% python3 -q
>>> import numpy as np
>>> from numpy import linalg as LA
>>> np.set_printoptions(suppress=True, linewidth=160)
>>> tidy = lambda a: np.round(a, 1) + 0
>>> m1 = np.load("out15.npy")
>>> m1
array([[1. , 0. , 0. , 0. ],
       [0. , 0.7, 0. , 0.3],
       [0. , 0. , 1. , 0. ],
       [0.3, 0. , 0. , 0.7]])
>>> np.flatnonzero(LA.matrix_power((m1 != 0) + (m1.T != 0) + np.eye(4), 4)[2])
array([2])
>>> tidy(m1 @ m1)
array([[1. , 0. , 0. , 0. ],
       [0.1, 0.5, 0. , 0.4],
       [0. , 0. , 1. , 0. ],
       [0.5, 0. , 0. , 0.5]])
>>> tidy(LA.det(m1))
np.float64(0.5)
>>> (m1 != 0).astype(int)
array([[1, 0, 0, 0],
       [0, 1, 0, 1],
       [0, 0, 1, 0],
       [1, 0, 0, 1]])
>>> feats = np.array([[1.4, 0.5, 0.6],
...     [1.0, -0.5, 1.0],
...     [-0.7, -0.6, 0.2],
...     [-0.4, 2.1, -0.2],
...     [0.6, -1.4, -0.6],
...     [-0.9, -0.4, -0.5]])
>>> feats[:, 0] *= 20
>>> feats
array([[ 28. ,   0.5,   0.6],
       [ 20. ,  -0.5,   1. ],
       [-14. ,  -0.6,   0.2],
       [ -8. ,   2.1,  -0.2],
       [ 12. ,  -1.4,  -0.6],
       [-18. ,  -0.4,  -0.5]])
>>> rng = np.random.default_rng(82)
>>> M2 = feats + rng.integers(-2, 3, (6, 1)) @ rng.integers(-2, 3, (1, 3))
>>> M2
array([[ 30. ,   2.5,   1.6],
       [ 24. ,   3.5,   3. ],
       [-12. ,   1.4,   1.2],
       [ -4. ,   6.1,   1.8],
       [ 16. ,   2.6,   1.4],
       [-20. ,  -2.4,  -1.5]])
>>> tidy(M2 - feats)
array([[ 2.,  2.,  1.],
       [ 4.,  4.,  2.],
       [ 2.,  2.,  1.],
       [ 4.,  4.,  2.],
       [ 4.,  4.,  2.],
       [-2., -2., -1.]])
